$ ipython --no-banner

In [1]: import numpy as np

In [2]: np.set_printoptions(precision=1, suppress=True, linewidth=140, sign=" ")

In [3]: rnd = lambda a: np.round(a, 1) + 0

In [4]: m1 = np.array([[0, 0, 0, 0, 1, 1, 1],
   ...:     [0, 0, 1, 1, 1, 0, 0],
   ...:     [0, 1, 0, 0, 0, 0, 1],
   ...:     [0, 1, 0, 0, 1, 1, 1],
   ...:     [1, 1, 0, 1, 0, 0, 0],
   ...:     [1, 0, 0, 1, 0, 0, 1],
   ...:     [1, 0, 1, 1, 0, 1, 0]])

In [5]: # rows and columns are dependent

In [6]: ang = np.radians(30)

In [7]: r_ = np.eye(7)

In [8]: r_[4, 4] = r_[0, 0] = np.cos(ang)

In [9]: r_[4, 0], r_[0, 4] = -np.sin(ang), np.sin(ang)

In [10]: rnd(r_)
Out[10]: 
array([[ 0.9,  0. ,  0. ,  0. ,  0.5,  0. ,  0. ],
       [ 0. ,  1. ,  0. ,  0. ,  0. ,  0. ,  0. ],
       [ 0. ,  0. ,  1. ,  0. ,  0. ,  0. ,  0. ],
       [ 0. ,  0. ,  0. ,  1. ,  0. ,  0. ,  0. ],
       [-0.5,  0. ,  0. ,  0. ,  0.9,  0. ,  0. ],
       [ 0. ,  0. ,  0. ,  0. ,  0. ,  1. ,  0. ],
       [ 0. ,  0. ,  0. ,  0. ,  0. ,  0. ,  1. ]])

In [11]: B = m1 @ r_.T

In [12]: np.allclose(m1 @ m1.T, B @ B.T)
Out[12]: True

In [13]: rnd(B)
Out[13]: 
array([[ 0.5,  0. ,  0. ,  0. ,  0.9,  1. ,  1. ],
       [ 0.5,  0. ,  1. ,  1. ,  0.9,  0. ,  0. ],
       [ 0. ,  1. ,  0. ,  0. ,  0. ,  0. ,  1. ],
       [ 0.5,  1. ,  0. ,  0. ,  0.9,  1. ,  1. ],
       [ 0.9,  1. ,  0. ,  1. , -0.5,  0. ,  0. ],
       [ 0.9,  0. ,  0. ,  1. , -0.5,  0. ,  1. ],
       [ 0.9,  0. ,  1. ,  1. , -0.5,  1. ,  0. ]])

In [14]: f = np.array([8, 4])

In [15]: rnd(np.correlate(B[3], B[6], "full"))
Out[15]: array([ 0. ,  0.5,  0.8,  0. ,  1.5,  1.9,  1. ,  2.2,  1.4,  2. ,  1.8,  0.9,  0.9])

In [16]: rnd(np.convolve(B[3], f))
Out[16]: array([  4. ,  10. ,   4. ,   0. ,   6.9,  11.5,  12. ,   4. ])

In [17]: rnd(np.polyval(f, B[3]))
Out[17]: array([  8. ,  12. ,   4. ,   4. ,  10.9,  12. ,  12. ])

In [18]: np.trace(m1 @ m1 @ m1) // 6
Out[18]: np.int64(3)

In [19]: np.argwhere(np.triu(m1))
Out[19]: 
array([[ 0,  4],
       [ 0,  5],
       [ 0,  6],
       [ 1,  2],
       [ 1,  3],
       [ 1,  4],
       [ 2,  6],
       [ 3,  4],
       [ 3,  5],
       [ 3,  6],
       [ 5,  6]])

In [20]: Lm = np.diag(m1.sum(axis=1)) - m1

In [21]: rnd(np.linalg.eigvalsh(Lm))
Out[21]: array([ 0. ,  1.6,  2.2,  3.2,  4.4,  4.8,  5.8])

In [22]: (np.linalg.eigvalsh(Lm) < 1e-8).sum()
Out[22]: np.int64(1)

In [23]: Lm @ np.ones(7)
Out[23]: array([ 0.,  0.,  0.,  0.,  0.,  0.,  0.])

In [24]: Lm
Out[24]: 
array([[ 3,  0,  0,  0, -1, -1, -1],
       [ 0,  3, -1, -1, -1,  0,  0],
       [ 0, -1,  2,  0,  0,  0, -1],
       [ 0, -1,  0,  4, -1, -1, -1],
       [-1, -1,  0, -1,  3,  0,  0],
       [-1,  0,  0, -1,  0,  3, -1],
       [-1,  0, -1, -1,  0, -1,  4]])

In [25]: round(np.linalg.det(Lm[1:, 1:]))
Out[25]: 194

In [26]: U, sv, vt = np.linalg.svd(m1)

In [27]: rnd(sv)
Out[27]: array([ 3.3,  2.3,  1.8,  1.2,  1.1,  0.7,  0. ])

In [28]: B = U[:, :6] @ np.diag(sv[:6]) @ vt[:6]

In [29]: rnd(np.abs(m1 - B).max())
Out[29]: np.float64(0.0)

In [30]: np.linalg.matrix_rank(B)
Out[30]: np.int64(6)

In [31]: rnd(np.linalg.norm(m1 - B) / np.linalg.norm(m1))
Out[31]: np.float64(0.0)

In [32]: K = np.loadtxt("dump.csv", delimiter=",")

In [33]: K
Out[33]: 
array([[-17.,   1.,   1.,   1.,  -2.,  -2.,   0.,  -1.,   1.,   1.,   1.,   0.,  -2.],
       [  0.,  -6.,  -1.,  -2.,  -2.,  -2.,   2.,   2.,   2.,   1.,   0.,  -1.,   2.],
       [ -2.,  -2.,  17.,   2.,   0.,   0.,   1.,   2.,  -1.,   1.,   1.,  -2.,  -1.],
       [ -1.,   1.,   1., -12.,   1.,   1.,   2.,  -2.,   2.,   0.,   2.,   1.,   2.],
       [  1.,  -1.,   0.,   0., -12.,  -1.,   0.,   2.,  -1.,   2.,   1.,   0.,   0.],
       [  2.,   2.,   2.,   2.,   0.,   5.,   2.,  -2.,   0.,  -2.,  -2.,   2.,  -1.],
       [  2.,   0.,   1.,  -1.,   2.,  -1.,  -1.,  -1.,  -1.,   2.,  -2.,   1.,  -2.],
       [  0.,   1.,  -2.,   1.,  -2.,   1.,  -2., -15.,   0.,   1.,   2.,  -2.,  -1.],
       [ -2.,   0.,  -1.,   2.,   1.,   0.,   1.,  -1.,  11.,   2.,   2.,  -2.,   1.],
       [  1.,   2.,  -2.,   2.,  -2.,  -2.,  -2.,   0.,  -2.,  -8.,   0.,   0.,  -1.],
       [  0.,  -1.,   1.,   2.,  -1.,  -2.,   2.,   2.,   2.,   0.,   9.,  -1.,  -2.],
       [  1.,   1.,  -1.,  -2.,   0.,   0.,   2.,   2.,  -1.,   2.,   2.,  16.,  -2.],
       [  1.,   2.,   1.,   2.,   0.,   1.,   1.,   1.,   2.,   2.,   2.,  -2.,   9.]])

In [34]: B = np.linalg.inv(K)

In [35]: np.allclose(B, K.T)
Out[35]: False

In [36]: rnd(np.linalg.slogdet(K)[0])
Out[36]: np.float64(1.0)

In [37]: rnd(np.linalg.det(K) * np.linalg.det(B))
Out[37]: np.float64(1.0)

In [38]: data = np.load("out2.npy")

In [39]: rnd(data)
Out[39]: 
array([[ 22.8,  13.1,  -1.7, -15.4,  -7.6, -13.5, -10.6,  -0.9],
       [ 17.4,   8.6,  -1.2, -11.3,  -3.9,  -9.6,  -8.4,  -2.2],
       [ 16.2,   7.5,  -1.1, -10.3,  -3.1,  -8.7,  -7.8,  -2.5],
       [ 15.5,   7. ,  -1. ,  -9.9,  -2.8,  -8.2,  -7.6,  -2.6],
       [ 12.8,   4.9,  -0.8,  -7.9,  -1.1,  -6.4,  -6.4,  -3. ],
       [ 12.7,   4.8,  -0.7,  -7.8,  -1.1,  -6.3,  -6.3,  -3. ],
       [ 11.5,   3.9,  -0.6,  -7. ,  -0.4,  -5.6,  -5.8,  -3.1],
       [  6.5,   0.8,  -0.1,  -3.8,   1.6,  -2.7,  -3.7,  -3.2],
       [  5.4,   0.2,   0. ,  -3.2,   1.9,  -2.2,  -3.2,  -3.1],
       [  1.8,  -0.9,   0.2,  -1.4,   1.9,  -0.8,  -1.4,  -1.9],
       [  1.6,  -0.9,   0.2,  -1.3,   1.8,  -0.7,  -1.3,  -1.8],
       [  1.5,  -0.9,   0.2,  -1.3,   1.8,  -0.7,  -1.3,  -1.7],
       [  1.4,  -0.9,   0.2,  -1.2,   1.7,  -0.7,  -1.2,  -1.6],
       [  1.3,  -0.9,   0.2,  -1.2,   1.7,  -0.6,  -1.2,  -1.6],
       [  1.2,  -0.9,   0.2,  -1.1,   1.6,  -0.6,  -1.1,  -1.4],
       [  1.1,  -0.8,   0.2,  -1. ,   1.5,  -0.6,  -1. ,  -1.4],
       [  0.7,  -0.7,   0.2,  -0.8,   1.2,  -0.5,  -0.8,  -1. ],
       [  0. ,   0. ,   0. ,   0. ,   0. ,   0. ,   0. ,   0. ],
       [  0. ,   0.1,   0. ,   0.1,  -0.1,   0.1,   0.1,   0. ],
       [ -0.1,   0.3,  -0.2,   0.6,  -0.4,   0.4,   0.3,   0.2],
       [ -0.2,   0.4,  -0.3,   0.9,  -0.6,   0.7,   0.5,   0.3],
       [ -0.2,   0.5,  -0.5,   1.7,  -0.7,   1.3,   0.8,   0.2],
       [ -0.3,   0.4,  -0.8,   2.7,  -0.6,   2.2,   1.1,   0. ],
       [ -0.3,   0.3,  -0.9,   3.2,  -0.5,   2.7,   1.3,  -0.2],
       [ -0.3,   0.2,  -0.9,   3.4,  -0.5,   2.8,   1.4,  -0.3],
       [ -0.4,  -0.2,  -1.2,   4.7,   0. ,   4. ,   1.8,  -0.8],
       [ -0.5,  -0.5,  -1.4,   5.7,   0.3,   4.9,   2.1,  -1.3],
       [ -0.7,  -1.1,  -1.7,   7.2,   1. ,   6.3,   2.5,  -2. ],
       [ -0.8,  -1.3,  -1.8,   7.6,   1.2,   6.7,   2.6,  -2.2],
       [ -1. ,  -2.1,  -2. ,   9.3,   2.1,   8.3,   3.1,  -3.1],
       [ -1.4,  -3.1,  -2.3,  11.1,   3.2,  10. ,   3.6,  -4.2],
       [ -1.4,  -3.3,  -2.4,  11.4,   3.4,  10.3,   3.7,  -4.4],
       [ -1.9,  -4.7,  -2.7,  13.9,   4.9,  12.6,   4.3,  -5.8],
       [ -2. ,  -4.8,  -2.8,  14. ,   5.1,  12.8,   4.4,  -5.9],
       [ -5. , -12.5,  -4.3,  26.1,  13.6,  24.4,   7.7, -13.5],
       [ -5.8, -14.4,  -4.6,  28.8,  15.7,  27.1,   8.4, -15.3],
       [ -6.4, -15.7,  -4.8,  30.6,  17. ,  28.8,   8.9, -16.5],
       [ -6.8, -16.7,  -5. ,  32. ,  18.1,  30.2,   9.3, -17.4],
       [ -6.9, -16.9,  -5. ,  32.3,  18.3,  30.5,   9.3, -17.6],
       [ -7.9, -19.3,  -5.4,  35.6,  20.9,  33.7,  10.2, -19.7]])

In [40]: # rows and columns are dependent

In [41]: rng = np.random.default_rng(685)

In [42]: idx = rng.permutation(7)

In [43]: idx
Out[43]: array([ 0,  6,  4,  5,  3,  2,  1])

In [44]: B = m1[idx][:, idx]

In [45]: np.trace(B)
Out[45]: np.int64(0)

In [46]: rnd(np.linalg.det(B)), rnd(np.linalg.det(m1[idx]))
Out[46]: (np.float64(0.0), np.float64(0.0))

In [47]: B
Out[47]: 
array([[ 0,  1,  1,  1,  0,  0,  0],
       [ 1,  0,  0,  1,  1,  1,  0],
       [ 1,  0,  0,  0,  1,  0,  1],
       [ 1,  1,  0,  0,  1,  0,  0],
       [ 0,  1,  1,  1,  0,  0,  1],
       [ 0,  1,  0,  0,  0,  0,  1],
       [ 0,  0,  1,  0,  1,  1,  0]])

In [48]: np.linalg.matrix_rank(data, rtol=0.1)
Out[48]: np.int64(3)

In [49]: [round(float(x), 1) for x in np.linalg.svd(data, compute_uv=False)[:3]]
Out[49]: [145.1, 44.5, 15.1]

In [50]: np.linalg.cond(data) > 100
Out[50]: np.True_

In [51]: rnd(np.linalg.norm(data, 2) / np.linalg.norm(data))
Out[51]: np.float64(1.0)

In [52]: x0 = np.array([-4, -8, -2, -3, -3, 4, 4, 0])

In [53]: h1 = np.maximum(data @ x0, 0)

In [54]: rnd(np.tanh(data @ x0))
Out[54]: 
array([-1. , -1. , -1. , -1. , -1. , -1. , -1. , -1. , -1. , -1. , -1. , -1. , -1. , -1. , -1. , -1. , -1. ,  0. ,  0.2,  0.8,  0.9,  1. ,
        1. ,  1. ,  1. ,  1. ,  1. ,  1. ,  1. ,  1. ,  1. ,  1. ,  1. ,  1. ,  1. ,  1. ,  1. ,  1. ,  1. ,  1. ])

In [55]: J = np.load("a.npy")

In [56]: J
Out[56]: 
array([[ 1,  3,  2, -1,  2, -2,  0,  1, -3,  2, -2, -2, -1],
       [ 2,  2,  1, -3, -1, -3,  2, -1,  0, -3, -1, -1, -2],
       [-2,  1, -2,  0,  3, -2, -1, -1,  3,  3,  2,  1,  1],
       [ 0,  3,  3,  1,  3, -2, -3,  2,  3, -3,  2,  0,  2],
       [ 1,  2,  0, -1,  3,  1,  1,  2,  1,  2,  3, -1,  1],
       [-1, -1, -1,  1,  2,  0, -1,  3,  2, -3,  3, -2, -2],
       [ 0,  3, -3, -3,  1, -2, -1, -1,  0,  3,  1,  1,  0],
       [-3,  1,  2,  1, -2,  2,  2,  0,  1,  0, -2,  3,  3],
       [ 2,  3, -1,  3, -2,  0, -3,  1,  1, -3, -1, -2,  1],
       [ 0,  3, -3, -3,  1, -2, -1, -1,  0,  3,  1,  1,  0]])

In [57]: # null space of dimension 4

In [58]: J @ J
Traceback (most recent call last):
  Cell In[58], line 1
    J @ J
ValueError: matmul: Input operand 1 has a mismatch in its core dimension 0, with gufunc signature (n?,k),(k,m?)->(n?,m?) (size 10 is different from 13)


In [59]: gram = J.T @ J

In [60]: np.allclose(gram, gram.T)
Out[60]: True

In [61]: rnd(np.linalg.svd(J, compute_uv=False) ** 2)
Out[61]: array([ 138.4,  113.6,   81.8,   56.1,   41.1,   31.3,   16.2,    7.7,    5. ,    0. ])

In [62]: rnd(np.linalg.eigvalsh(gram)[::-1])
Out[62]: array([ 138.4,  113.6,   81.8,   56.1,   41.1,   31.3,   16.2,    7.7,    5. ,    0. ,    0. ,    0. ,    0. ])
